% python3 -q
>>> import numpy as np
>>> from numpy import linalg as LA
>>> np.set_printoptions(precision=2, suppress=True, linewidth=140, floatmode="fixed")
>>> feats = np.load("data.npy")
>>> feats
array([[ 6.00, -2.00, -2.00,  0.00,  0.00],
       [-2.00,  9.00,  4.00,  0.00,  0.00],
       [-2.00,  4.00,  9.00,  0.00,  0.00],
       [ 0.00,  0.00,  0.00,  5.00,  0.00],
       [ 0.00,  0.00,  0.00,  0.00,  5.00]])
>>> blk = np.stack([feats, 4 * feats, feats[::-1]])
>>> blk.sum(axis=0)
array([[ 30.00, -10.00, -10.00,   0.00,   5.00],
       [-10.00,  45.00,  20.00,   5.00,   0.00],
       [-12.00,  24.00,  54.00,   0.00,   0.00],
       [ -2.00,   9.00,   4.00,  25.00,   0.00],
       [  6.00,  -2.00,  -2.00,   0.00,  25.00]])
>>> LA.norm(blk, axis=(1, 2))
array([17.20, 68.82, 17.20])
>>> print(blk.shape)
(3, 5, 5)
>>> LA.matrix_rank(blk.reshape(3, -1))
np.int64(2)
>>> (blk @ feats.T).shape
(3, 5, 5)
>>> W2 = np.array([[-1, -3, 0, 9], [3, -2, 0, -7]])
>>> data = np.repeat(W2, 29 // 2, axis=0)
>>> rng = np.random.default_rng(15367)
>>> data = data + 0.05 * rng.normal(size=data.shape)
>>> print(data.round(2) + 0)
[[-0.95 -3.06  0.00  9.01]
 [-0.90 -2.94 -0.03  8.92]
 [-0.98 -2.98  0.04  9.12]
 [-0.97 -2.95 -0.03  9.01]
 [-1.04 -3.01  0.00  9.12]
 [-1.06 -3.08  0.06  8.93]
 [-1.06 -2.90  0.10  8.99]
 [-1.10 -3.00  0.05  8.93]
 [-0.98 -2.96  0.04  8.95]
 [-0.89 -2.96  0.05  8.97]
 [-1.03 -2.97 -0.03  9.02]
 [-1.09 -2.97 -0.02  9.08]
 [-0.94 -2.94 -0.05  8.96]
 [-1.05 -3.04  0.04  8.97]
 [ 3.02 -1.94 -0.06 -6.96]
 [ 2.93 -2.02  0.06 -6.98]
 [ 2.95 -2.07  0.02 -6.96]
 [ 2.96 -2.08  0.04 -7.05]
 [ 3.00 -2.07 -0.10 -6.94]
 [ 3.02 -2.10 -0.02 -7.03]
 [ 2.96 -2.00  0.11 -6.90]
 [ 3.03 -1.93  0.03 -7.05]
 [ 3.03 -1.96  0.06 -7.04]
 [ 3.01 -1.97 -0.09 -7.02]
 [ 3.07 -1.93  0.09 -6.98]
 [ 2.99 -2.06 -0.04 -7.02]
 [ 3.02 -1.99 -0.05 -7.03]
 [ 3.00 -2.01  0.00 -7.13]]
>>> x = np.array([3, 3, 2, 3])
>>> rhs = data @ x
>>> LA.solve(data.T @ data, data.T @ rhs)
array([3.00, 3.00, 2.00, 3.00])
>>> np.round(LA.pinv(data) @ data, 2) + 0
array([[1.00, 0.00, 0.00, 0.00],
       [0.00, 1.00, 0.00, 0.00],
       [0.00, 0.00, 1.00, 0.00],
       [0.00, 0.00, 0.00, 1.00]])
>>> rhs = rhs + 0.05 * rng.normal(size=28)
>>> rhs
array([ 14.97,  15.25,  15.51,  15.20,  15.23,  14.54,  15.33,  14.64,  15.11,  15.42,  14.97,  14.99,  15.11,  14.68, -17.68, -18.03,
       -18.24, -18.39, -18.20, -18.32, -17.57, -17.83, -17.76, -18.10, -17.31, -18.33, -18.16, -18.41])
>>> b, *_ = LA.lstsq(data, rhs)
>>> [round(float(LA.norm(LA.solve(data.T @ data + lam * np.eye(4), data.T @ rhs))), 2) for lam in (0, 1, 10, 100)]
[5.46, 2.35, 2.28, 2.04]
>>> b.round()
array([3.00, 3.00, 2.00, 3.00])
>>> print(b)
[2.85 2.92 2.09 2.96]
>>> out = data + rng.integers(-2, 3, (28, 2)) @ rng.integers(-2, 3, (2, 4))
>>> out.round(2) + 0
array([[  1.05,   0.94,  -2.00,   9.01],
       [ -4.90, -10.94,   3.97,   8.92],
       [ -0.98,  -4.98,   1.04,  11.12],
       [ -2.97,  -8.95,   2.97,  11.01],
       [  0.96,   2.99,  -3.00,   7.12],
       [  2.94,  -1.08,  -0.94,  14.93],
       [ -5.06,  -4.90,   1.10,   2.99],
       [ -3.10,  -5.00,   1.05,   6.93],
       [ -2.98,  -8.96,   3.04,  10.95],
       [  3.11,   1.04,  -1.95,  12.97],
       [  2.97,   5.03,  -4.03,   9.02],
       [  2.91,   1.03,  -2.02,  13.08],
       [ -4.94,  -6.94,   1.95,   4.96],
       [ -1.05,  -1.04,  -0.96,   6.97],
       [ -0.98,  -1.94,  -0.06, -14.96],
       [  6.93,  -0.02,  -0.94,  -0.98],
       [  6.95,   5.93,  -3.98,  -6.96],
       [ -1.04, -10.08,   4.04,  -7.05],
       [ -1.00,  -2.07,  -0.10, -14.94],
       [  1.02,  -2.10,  -0.02, -11.03],
       [  2.96,   0.00,  -0.89,  -8.90],
       [  5.03,   0.07,  -0.97,  -5.05],
       [  3.03,  -1.96,   0.06,  -7.04],
       [  7.01,   0.03,  -1.09,  -1.02],
       [  7.07,   2.07,  -1.91,  -2.98],
       [  2.99,  -0.06,  -1.04,  -9.02],
       [  7.02,  -1.99,  -0.05,   0.97],
       [  1.00,  -4.01,   1.00,  -9.13]])
>>> np.round(LA.svd(out - data, compute_uv=False), 2) + 0
array([30.01, 20.91,  0.00,  0.00])
>>> out - data
array([[ 2.00,  4.00, -2.00,  0.00],
       [-4.00, -8.00,  4.00,  0.00],
       [ 0.00, -2.00,  1.00,  2.00],
       [-2.00, -6.00,  3.00,  2.00],
       [ 2.00,  6.00, -3.00, -2.00],
       [ 4.00,  2.00, -1.00,  6.00],
       [-4.00, -2.00,  1.00, -6.00],
       [-2.00, -2.00,  1.00, -2.00],
       [-2.00, -6.00,  3.00,  2.00],
       [ 4.00,  4.00, -2.00,  4.00],
       [ 4.00,  8.00, -4.00,  0.00],
       [ 4.00,  4.00, -2.00,  4.00],
       [-4.00, -4.00,  2.00, -4.00],
       [ 0.00,  2.00, -1.00, -2.00],
       [-4.00,  0.00,  0.00, -8.00],
       [ 4.00,  2.00, -1.00,  6.00],
       [ 4.00,  8.00, -4.00,  0.00],
       [-4.00, -8.00,  4.00,  0.00],
       [-4.00,  0.00,  0.00, -8.00],
       [-2.00,  0.00,  0.00, -4.00],
       [ 0.00,  2.00, -1.00, -2.00],
       [ 2.00,  2.00, -1.00,  2.00],
       [ 0.00,  0.00,  0.00,  0.00],
       [ 4.00,  2.00, -1.00,  6.00],
       [ 4.00,  4.00, -2.00,  4.00],
       [ 0.00,  2.00, -1.00, -2.00],
       [ 4.00,  0.00,  0.00,  8.00],
       [-2.00, -2.00,  1.00, -2.00]])
>>> hat = out @ LA.solve(out.T @ out, out.T)
>>> LA.matrix_rank(np.eye(28) - hat)
np.int64(24)
>>> np.diag(hat)
array([0.11, 0.21, 0.09, 0.16, 0.17, 0.14, 0.15, 0.09, 0.16, 0.13, 0.22, 0.13, 0.14, 0.09, 0.21, 0.15, 0.18, 0.24, 0.23, 0.11, 0.08, 0.08,
       0.07, 0.15, 0.12, 0.09, 0.22, 0.10])
>>> np.round(LA.eigvalsh(hat), 2) + 0
array([0.00, 0.00, 0.00, 0.00, 0.00, 0.00, 0.00, 0.00, 0.00, 0.00, 0.00, 0.00, 0.00, 0.00, 0.00, 0.00, 0.00, 0.00, 0.00, 0.00, 0.00, 0.00,
       0.00, 0.00, 1.00, 1.00, 1.00, 1.00])
>>> d = LA.norm(data[:, None] - data[None], axis=-1)
>>> d.shape
(28, 28)
>>> d.mean(axis=1).argmax()
np.int64(4)
>>> arr = np.load("run17.npy")
>>> arr
array([[ -81,    3,    2,   -2,    2],
       [  -1, -100,    2,   -2,    3],
       [   2,    0,   62,    1,    1],
       [  -3,    3,    2,  101,    2],
       [   3,   -2,   -1,   -2,   97]])
>>> x = np.array([1, 1, 0, -2, 3])
>>> rhs = arr @ x
>>> rhs
array([ -68,  -88,    3, -196,  296])
>>> np.round(LA.solve(arr, rhs), 2) + 0
array([ 1.00,  1.00,  0.00, -2.00,  3.00])
>>> np.round(LA.solve(arr, rhs + arr[:, 0]), 2) + 0
array([ 2.00,  1.00,  0.00, -2.00,  3.00])
>>> np.round(LA.solve(arr, arr[:, 2]), 2) + 0
array([0.00, 0.00, 1.00, 0.00, 0.00])
>>> np.round(LA.solve(arr.T, arr[4]), 2) + 0
array([0.00, 0.00, 0.00, 0.00, 1.00])
>>> out = np.array([[1, 2, 1], [1, 2, 0], [0, 2, 2], [0, 2, 1], [1, 1, 1]])
>>> arr @ out
array([[ -76, -154,  -77],
       [ -98, -199,    4],
       [   3,  131,  128],
       [   2,  208,  104],
       [  98,   93,   96]])
>>> np.einsum("ik,kj->ji", arr, out)
array([[ -76,  -98,    3,    2,   98],
       [-154, -199,  131,  208,   93],
       [ -77,    4,  128,  104,   96]])
>>> np.abs(arr).max()
np.int64(101)
>>> np.diff(arr, axis=0)
array([[  80, -103,    0,    0,    1],
       [   3,  100,   60,    3,   -2],
       [  -5,    3,  -60,  100,    1],
       [   6,   -5,   -3, -103,   95]])
>>> arr - arr[0]
array([[   0,    0,    0,    0,    0],
       [  80, -103,    0,    0,    1],
       [  83,   -3,   60,    3,   -1],
       [  78,    0,    0,  103,    0],
       [  84,   -5,   -3,    0,   95]])
>>> arr.shape
(5, 5)
